>>> import numpy as np
>>> np.set_printoptions(precision=1, suppress=True, linewidth=120, floatmode="fixed")
>>> def rd(a):
...     return np.round(a, 1) + 0
... 
>>> M = np.load("arr.npy")
>>> print(M)
[[3.1 2.0 3.0 3.0]
 [1.0 0.1 2.0 2.0]
 [3.0 1.0 3.1 2.0]
 [3.0 2.0 3.0 3.1]]
>>> evals, evecs = np.linalg.eig(M)
>>> print(rd(np.sort(np.linalg.eigvals(M.T))))
[-0.6  0.1  0.3  9.6]
>>> print(rd(np.sort(np.linalg.eigvals(np.linalg.inv(M)))))
[-1.8  0.1  3.9 10.0]
>>> print(rd(M @ evecs[:, 0] - evals[0] * evecs[:, 0]))
[0.0 0.0 0.0 0.0]
>>> print(rd(np.sort(np.linalg.eigvals(M @ M))))
[ 0.0  0.1  0.3 92.4]
>>> q = M.astype(float).copy()
>>> for j in range(4):
...     q[:, j] -= q[:, :j] @ (q[:, :j].T @ q[:, j])
...     q[:, j] /= np.linalg.norm(q[:, j])
... 
>>> print(rd(q.T @ M))
[[ 5.3  2.9  5.5  5.0]
 [ 0.0  0.9 -0.6  0.2]
 [ 0.0  0.0  0.8  1.4]
 [ 0.0  0.0  0.0  0.0]]
>>> print(rd(q))
[[ 0.6  0.4  0.0  0.7]
 [ 0.2 -0.5  0.9  0.1]
 [ 0.6 -0.7 -0.5 -0.1]
 [ 0.6  0.4  0.2 -0.7]]
>>> print(rd(q.T @ q))
[[1.0 0.0 0.0 0.0]
 [0.0 1.0 0.0 0.0]
 [0.0 0.0 1.0 0.0]
 [0.0 0.0 0.0 1.0]]
>>> X = np.load("mat.npy")
>>> print(rd(X))
[[-0.3  0.2 -0.9]
 [ 0.9 -0.3 -0.3]
 [-0.3 -0.9 -0.1]]
>>> t = np.radians(120)
>>> R = np.eye(3)
>>> R[0, 0] = R[1, 1] = np.cos(t)
>>> R[0, 1], R[1, 0] = -np.sin(t), np.sin(t)
>>> print(rd(R))
[[-0.5 -0.9  0.0]
 [ 0.9 -0.5  0.0]
 [ 0.0  0.0  1.0]]
>>> B = X @ R.T
>>> print(rd(np.linalg.det(R)), rd(np.trace(R)))
1.0 0.0
>>> print(np.allclose(np.linalg.norm(X, axis=1), np.linalg.norm(B, axis=1)))
True
>>> print(rd(B))
[[ 0.0 -0.3 -0.9]
 [-0.2  0.9 -0.3]
 [ 1.0  0.2 -0.1]]
>>> print(rd(np.linalg.svd(X, compute_uv=False)), rd(np.linalg.svd(B, compute_uv=False)))
[1.0 1.0 1.0] [1.0 1.0 1.0]
>>> print(np.allclose(X @ X.T, B @ B.T))
True
>>> print(rd(np.linalg.eigvals(X).sum().real))
-0.6
>>> print(rd(np.linalg.eigvals(X)))
[ 1.0+0.0j -0.8+0.6j -0.8-0.6j]
>>> print(rd(np.einsum("ij,ji->", X, X)))
1.7
>>> print(rd(np.linalg.det(X[::-1])))
-1.0
>>> arr = np.load("sample17.npy")
>>> print(arr)
[[-4.3  1.5  2.0]
 [ 0.3 -4.4  2.3]
 [ 2.4  4.3  0.8]
 [ 4.4  1.5 -1.8]
 [ 1.2 -1.7 -4.5]
 [ 0.2  2.8 -4.2]
 [-3.2 -3.8  0.0]
 [ 2.1  4.3  1.6]
 [ 3.0 -2.7 -3.0]
 [-0.9 -3.2 -3.8]
 [-4.8 -0.4  1.2]
 [ 4.3  0.1 -2.6]
 [ 0.9 -2.5  4.2]
 [ 2.3 -3.1 -3.2]
 [ 0.0  2.0 -4.6]
 [ 3.4 -3.0 -2.1]
 [ 0.1 -3.0  4.0]
 [ 2.6  4.1 -1.2]
 [-3.4 -3.6 -0.8]
 [-2.1 -4.5  0.6]
 [-3.0  3.5 -1.8]
 [ 1.7  1.8 -4.4]
 [-4.7 -1.7 -0.7]
 [ 0.2  4.5  2.1]
 [-4.8 -0.7 -1.4]]
>>> Ac = arr - arr.mean(axis=0)
>>> evecs = np.linalg.svd(Ac)[2][:2]
>>> B = Ac - Ac @ evecs.T @ evecs
>>> print(np.linalg.norm(B, axis=1).round(6).argmax())
12
>>> print(rd((Ac @ evecs.T).std(axis=0)))
[3.3 2.8]
>>> print(rd(np.diag(evecs.T @ evecs)))
[0.6 1.0 0.4]
>>> cent = arr[[3, 0]].astype(float)
>>> for _ in range(6):
...     idx = np.linalg.norm(arr[:, None] - cent, axis=-1).argmin(axis=1)
...     cent = np.array([arr[idx == j].mean(axis=0) for j in range(2)])
... 
>>> print(idx)
[1 1 0 0 0 0 1 0 0 0 1 0 1 0 0 0 1 0 1 1 0 0 1 0 1]
>>> print(np.bincount(idx))
[15 10]
>>> print(rd(cent[1] - cent[0]))
[-4.2 -3.3  3.3]
>>> print(rd(np.linalg.norm(arr, 1)), rd(np.linalg.norm(arr, np.inf)))
68.7 8.7
>>> print(rd(np.linalg.norm(arr) ** 2 / np.linalg.norm(arr, 2) ** 2))
2.3
>>> print(rd(np.linalg.norm(arr, axis=0)))
[14.4 15.2 13.7]
>>> print(rd(np.linalg.norm(arr[22], 1)), rd(np.linalg.norm(arr[22], np.inf)))
7.1 4.7
>>> B = np.array([[0, -4]])
>>> J = np.block([[np.zeros((1, 1)), B], [B.T, np.zeros((2, 2))]])
>>> print(J)
[[ 0.0  0.0 -4.0]
 [ 0.0  0.0  0.0]
 [-4.0  0.0  0.0]]
>>> print(rd(np.linalg.pinv(J)))
[[ 0.0  0.0 -0.2]
 [ 0.0  0.0  0.0]
 [-0.2  0.0  0.0]]
>>> print(J[:, 2] @ J[:, 0])
0.0
>>> print(J.T @ J)
[[16.0  0.0  0.0]
 [ 0.0  0.0  0.0]
 [ 0.0  0.0 16.0]]
>>> print(J @ J.T)
[[16.0  0.0  0.0]
 [ 0.0  0.0  0.0]
 [ 0.0  0.0 16.0]]
>>> print((J - J.T) / 2)
[[0.0 0.0 0.0]
 [0.0 0.0 0.0]
 [0.0 0.0 0.0]]
>>> print(np.trace(J))
0.0
>>> print(np.allclose(J, J.T))
True
>>> print(J @ J)
[[16.0  0.0  0.0]
 [ 0.0  0.0  0.0]
 [ 0.0  0.0 16.0]]
>>> left, sigma, Vh = np.linalg.svd(J)
>>> evecs = Vh[:(sigma > 1e-8).sum()]
>>> rng = np.random.default_rng(86)
>>> x = J[0] + -2 * J[1] + rng.integers(2) * np.eye(3)[2]
>>> print(x)
[ 0.0  0.0 -3.0]
>>> print(evecs.T @ evecs)
[[1.0 0.0 0.0]
 [0.0 0.0 0.0]
 [0.0 0.0 1.0]]
>>> print(np.diag(evecs.T @ evecs))
[1.0 0.0 1.0]
>>> evals, evecs = np.linalg.eigh(J)
>>> x = np.array([2, 1, 0])
>>> print(rd(np.linalg.eigvalsh(J[1:, 1:])))
[0.0 0.0]
>>> print(x @ J @ x / (x @ x), evals[0], evals[-1])
0.0 -4.0 4.0
>>> print(rd(evecs * np.abs(evals) @ evecs.T))
[[4.0 0.0 0.0]
 [0.0 0.0 0.0]
 [0.0 0.0 4.0]]
>>> mat = np.load("dump.npy")
>>> print(mat)
[[-0.4  0.3  1.4]
 [ 1.7 -0.8 -4.1]
 [ 0.7 -0.4 -1.4]
 [-6.9  3.5 17.2]
 [-0.6  0.3  1.5]
 [ 2.9 -1.6 -7.2]
 [ 1.6 -0.8 -4.1]
 [ 3.0 -1.4 -7.0]
 [-1.0  0.3  2.6]
 [-2.2  1.1  5.6]
 [ 1.0 -0.4 -3.0]
 [-0.3  0.1  1.1]
 [-1.1  0.3  2.6]
 [ 1.0 -0.5 -2.4]
 [ 2.1 -1.1 -5.6]
 [ 0.3 -0.2 -0.7]
 [ 0.3 -0.1 -1.0]
 [-0.3  0.2  0.7]
 [ 2.9 -1.5 -6.9]
 [-0.7  0.2  2.0]
 [-1.2  0.6  2.4]
 [ 1.6 -0.8 -4.2]
 [-1.3  0.7  3.7]]
>>> left, sigma, Vh = np.linalg.svd(mat)
>>> print(np.argmax(sigma[:-1] / (sigma[1:] + 1e-6)) + 1)
1
>>> B = left[:, :1] @ np.diag(sigma[:1]) @ Vh[:1]
>>> print(rd(np.linalg.norm(mat - B, 2)), rd(sigma[1]))
0.6 0.6
>>> print(np.linalg.matrix_rank(B))
1
>>> print(rd(B))
[[-0.5  0.3  1.3]
 [ 1.7 -0.8 -4.1]
 [ 0.6 -0.3 -1.5]
 [-6.9  3.5 17.2]
 [-0.6  0.3  1.5]
 [ 2.9 -1.5 -7.2]
 [ 1.6 -0.8 -4.1]
 [ 2.8 -1.4 -7.1]
 [-1.0  0.5  2.5]
 [-2.2  1.1  5.6]
 [ 1.2 -0.6 -2.9]
 [-0.4  0.2  1.0]
 [-1.0  0.5  2.6]
 [ 1.0 -0.5 -2.4]
 [ 2.2 -1.1 -5.5]
 [ 0.3 -0.1 -0.7]
 [ 0.4 -0.2 -0.9]
 [-0.3  0.1  0.7]
 [ 2.8 -1.4 -7.0]
 [-0.8  0.4  1.9]
 [-1.0  0.5  2.5]
 [ 1.7 -0.8 -4.2]
 [-1.5  0.7  3.6]]
>>> print([round(float(x), 1) for x in np.linalg.svd(J, compute_uv=False)[:3]])
[4.0, 4.0, 0.0]
>>> print(rd(np.linalg.norm(J, 2) / np.linalg.norm(J)))
0.7
>>> print(np.linalg.matrix_rank(J, rtol=0.1))
2
>>> print(np.linalg.cond(J) > 100)
True
>>> d = np.linalg.norm(arr[:, None] - arr[None], axis=-1)
>>> print(rd(d[14]))
[7.9 9.4 6.3 5.2 3.9 0.9 8.1 6.9 5.8 5.3 7.9 5.1 9.9 5.8 0.0 6.5 9.9 4.8 7.6 8.6 4.4 1.7 7.1 7.2 6.4]
>>> print(np.linalg.matrix_rank(d ** 2))
5
>>> print(d[14].round(6).argsort(kind="stable")[:4])
[14  5 21  4]
>>> m1 = np.load("a.npy")
>>> print(m1)
[[ -1.8   9.6 -11.1]
 [  0.0   6.8  -6.5]
 [  0.2   6.4  -5.9]
 [  0.3   6.0  -5.4]
 [  0.9   1.9  -1.2]
 [  0.7   1.3  -0.9]
 [  0.7   1.2  -0.8]
 [  0.7   1.1  -0.8]
 [  0.6   1.0  -0.7]
 [  0.1   0.2  -0.4]
 [  0.0   0.0  -0.2]
 [  0.0   0.0   0.2]
 [  0.1   0.1   0.3]
 [  4.5   2.7   7.3]
 [  6.3   3.6   9.8]
 [  6.4   3.7   9.9]
 [  6.7   3.8  10.4]
 [  8.9   4.8  13.4]
 [ 10.3   5.5  15.5]
 [ 10.7   5.6  16.0]
 [ 10.8   5.6  16.1]
 [ 13.0   6.5  19.2]
 [ 18.2   8.6  26.4]
 [ 27.0  11.7  38.6]]
>>> Ac = m1 - m1.mean(axis=0)
>>> evecs = np.linalg.svd(Ac)[2][:2]
>>> B = Ac - Ac @ evecs.T @ evecs
>>> print(np.linalg.norm(B, axis=1).round(6).argmax())
23
>>> print(rd(np.diag(evecs.T @ evecs)))
[0.3 0.8 0.8]
>>> print(rd(np.linalg.norm(B) / np.linalg.norm(Ac)))
0.0
>>> x = np.array([3, 3, 2])
>>> h1 = np.maximum(m1 @ x, 0)
>>> print(rd(np.tanh(m1 @ x)))
[ 0.8  1.0  1.0  1.0  1.0  1.0  1.0  1.0  1.0  0.1 -0.4  0.4  0.8  1.0  1.0  1.0  1.0  1.0  1.0  1.0  1.0  1.0  1.0
  1.0]
>>> print(np.flatnonzero(h1 > 1e-9))
[ 0  1  2  3  4  5  6  7  8  9 11 12 13 14 15 16 17 18 19 20 21 22 23]
>>> print(rd(m1.T @ h1))
[13222.1  6553.4 19184.0]
>>> print(m1 * (h1 > 1e-9)[:, None])
[[ -1.8   9.6 -11.1]
 [  0.0   6.8  -6.5]
 [  0.2   6.4  -5.9]
 [  0.3   6.0  -5.4]
 [  0.9   1.9  -1.2]
 [  0.7   1.3  -0.9]
 [  0.7   1.2  -0.8]
 [  0.7   1.1  -0.8]
 [  0.6   1.0  -0.7]
 [  0.1   0.2  -0.4]
 [  0.0   0.0  -0.0]
 [  0.0   0.0   0.2]
 [  0.1   0.1   0.3]
 [  4.5   2.7   7.3]
 [  6.3   3.6   9.8]
 [  6.4   3.7   9.9]
 [  6.7   3.8  10.4]
 [  8.9   4.8  13.4]
 [ 10.3   5.5  15.5]
 [ 10.7   5.6  16.0]
 [ 10.8   5.6  16.1]
 [ 13.0   6.5  19.2]
 [ 18.2   8.6  26.4]
 [ 27.0  11.7  38.6]]
